% ipython --no-banner

In [1]: import numpy as np

In [2]: np.set_printoptions(suppress=True, linewidth=160)

In [3]: def rnd(a):
   ...:     return np.round(a, 1) + 0
   ...: 

In [4]: arr = np.loadtxt("m.csv", delimiter=",")

In [5]: print(arr)
[[3. 0. 0. 0. 0. 0.]
 [0. 2. 0. 0. 0. 0.]
 [0. 0. 2. 0. 0. 0.]
 [0. 0. 0. 2. 0. 0.]
 [0. 0. 0. 0. 1. 0.]
 [0. 0. 0. 0. 0. 3.]]

In [6]: np.prod(np.diag(arr)), rnd(np.linalg.det(arr))
Out[6]: (np.float64(72.0), np.float64(72.0))

In [7]: rng = np.random.default_rng(605)

In [8]: z = rng.permutation(6)

In [9]: z
Out[9]: array([2, 1, 5, 4, 3, 0])

In [10]: M2 = arr[z][:, z]

In [11]: np.trace(M2)
Out[11]: np.float64(13.0)

In [12]: np.allclose(M2, arr)
Out[12]: False

In [13]: rnd(np.sort(np.abs(np.linalg.eigvals(M2))))
Out[13]: array([1., 2., 2., 2., 3., 3.])

In [14]: f = np.array([0, 3])

In [15]: np.correlate(arr[1], arr[3], "full")
Out[15]: array([0., 0., 0., 4., 0., 0., 0., 0., 0., 0., 0.])

In [16]: J = np.loadtxt("case2.csv", delimiter=",")

In [17]: print(J)
[[ -1.   1.  -1.  -3.  -1.   2.  -1.   3.   1.   1.]
 [  2.   2.   3.   0.  -1.   2.   1.  -3.   3.  -3.]
 [  0.  -3.   3.  -2.   0.   3.  -3.  -3.   3.  -2.]
 [  3.  -2.   1.   3.   2.  -2.   2.  -2.   1.  -1.]
 [ -3.   3.  -2.  -1.  -2.  -2.   1.   2.  -3.  -1.]
 [ -1.   0.   2.  -3.  -1.  -1.  -1.  -3.  -3.   0.]
 [  2.   2.   2.   1.  -3.   0.   2.  -3.  -3.  -1.]
 [ -2.  -1.  -3.   3.   1.  -1.  -1.  -1.   3.   0.]
 [  3.  -2.  -3.  -2.   0.  -3.   2.  -2.  -3.   2.]
 [ -3.  -2.   3.   3.  -1.  -2.   0.   2.  -3.  -3.]
 [  1.  -3.   1.  -1.   3.  -3.  -1.   0.  -3.   1.]
 [ -2.   0.  -2.  -1.  -2.   0.   3.   0.   0.  -2.]
 [ -1.   2.  -3.  -2.  -3.  -2.   0.   2.   0.   0.]
 [  9.  11.  14.  -3.  -6.  12.   4. -12.  16. -14.]]

In [18]: M2 = np.c_[J[:, :2] @ np.array([[0, -2], [-2, -2]]), np.array([-6, 7, -2, 7, -8, -3, -6, -6, 8, -1, 7, -1, 4, 6])]

In [19]: M2
Out[19]: 
array([[ -2.,   0.,  -6.],
       [ -4.,  -8.,   7.],
       [  6.,   6.,  -2.],
       [  4.,  -2.,   7.],
       [ -6.,   0.,  -8.],
       [  0.,   2.,  -3.],
       [ -4.,  -8.,  -6.],
       [  2.,   6.,  -6.],
       [  4.,  -2.,   8.],
       [  4.,  10.,  -1.],
       [  6.,   4.,   7.],
       [  0.,   4.,  -1.],
       [ -4.,  -2.,   4.],
       [-22., -40.,   6.]])

In [20]: rnd(np.linalg.norm(np.linalg.qr(J)[0].T @ M2, axis=0) ** 2 / ((M2 ** 2).sum(axis=0) + 1e-12))
Out[20]: array([1. , 1. , 0.8])

In [21]: z = rng.permutation(10)

In [22]: M2 = J[:, z] * rng.choice([-1, 1], 10)

In [23]: M2
Out[23]: 
array([[ -1.,  -1.,   2.,  -3.,   1.,   1.,  -1.,  -1.,  -1.,  -3.],
       [ -2.,   3.,   2.,   3.,  -1.,  -3.,  -3.,  -1.,   2.,   0.],
       [  3.,   3.,   3.,   3.,   3.,  -2.,  -3.,   0.,   0.,  -2.],
       [  2.,   1.,  -2.,   2.,  -2.,  -1.,  -1.,   2.,   3.,   3.],
       [ -3.,  -2.,  -2.,  -2.,  -1.,  -1.,   3.,  -2.,  -3.,  -1.],
       [ -0.,   2.,  -1.,   3.,   1.,   0.,   3.,  -1.,  -1.,  -3.],
       [ -2.,   2.,   0.,   3.,  -2.,  -1.,   3.,  -3.,   2.,   1.],
       [  1.,  -3.,  -1.,   1.,   1.,   0.,  -3.,   1.,  -2.,   3.],
       [  2.,  -3.,  -3.,   2.,  -2.,   2.,   3.,   0.,   3.,  -2.],
       [  2.,   3.,  -2.,  -2.,  -0.,  -3.,   3.,  -1.,  -3.,   3.],
       [  3.,   1.,  -3.,  -0.,   1.,   1.,   3.,   3.,   1.,  -1.],
       [ -0.,  -2.,   0.,  -0.,  -3.,  -2.,  -0.,  -2.,  -2.,  -1.],
       [ -2.,  -3.,  -2.,  -2.,  -0.,   0.,  -0.,  -3.,  -1.,  -2.],
       [-11.,  14.,  12.,  12.,  -4., -14., -16.,  -6.,   9.,  -3.]])

In [24]: Uu, _, VT = np.linalg.svd(J.T @ M2)

In [25]: rnd(Uu @ VT)
Out[25]: 
array([[ 0.,  0.,  0.,  0.,  0.,  0.,  0.,  0.,  1.,  0.],
       [-1.,  0.,  0.,  0.,  0.,  0.,  0.,  0.,  0.,  0.],
       [ 0.,  1.,  0.,  0.,  0.,  0.,  0.,  0.,  0.,  0.],
       [ 0.,  0.,  0.,  0.,  0.,  0.,  0.,  0.,  0.,  1.],
       [ 0.,  0.,  0.,  0.,  0.,  0.,  0.,  1.,  0.,  0.],
       [ 0.,  0.,  1.,  0.,  0.,  0.,  0.,  0.,  0.,  0.],
       [ 0.,  0.,  0.,  0., -1.,  0.,  0.,  0.,  0.,  0.],
       [ 0.,  0.,  0., -1.,  0.,  0.,  0.,  0.,  0.,  0.],
       [ 0.,  0.,  0.,  0.,  0.,  0., -1.,  0.,  0.,  0.],
       [ 0.,  0.,  0.,  0.,  0.,  1.,  0.,  0.,  0.,  0.]])

In [26]: rnd(np.linalg.lstsq(J, M2)[0])
Out[26]: 
array([[ 0.,  0.,  0.,  0.,  0.,  0.,  0.,  0.,  1.,  0.],
       [-1.,  0.,  0.,  0.,  0.,  0.,  0.,  0.,  0.,  0.],
       [ 0.,  1.,  0.,  0.,  0.,  0.,  0.,  0.,  0.,  0.],
       [ 0.,  0.,  0.,  0.,  0.,  0.,  0.,  0.,  0.,  1.],
       [ 0.,  0.,  0.,  0.,  0.,  0.,  0.,  1.,  0.,  0.],
       [ 0.,  0.,  1.,  0.,  0.,  0.,  0.,  0.,  0.,  0.],
       [ 0.,  0.,  0.,  0., -1.,  0.,  0.,  0.,  0.,  0.],
       [ 0.,  0.,  0., -1.,  0.,  0.,  0.,  0.,  0.,  0.],
       [ 0.,  0.,  0.,  0.,  0.,  0., -1.,  0.,  0.,  0.],
       [ 0.,  0.,  0.,  0.,  0.,  1.,  0.,  0.,  0.,  0.]])
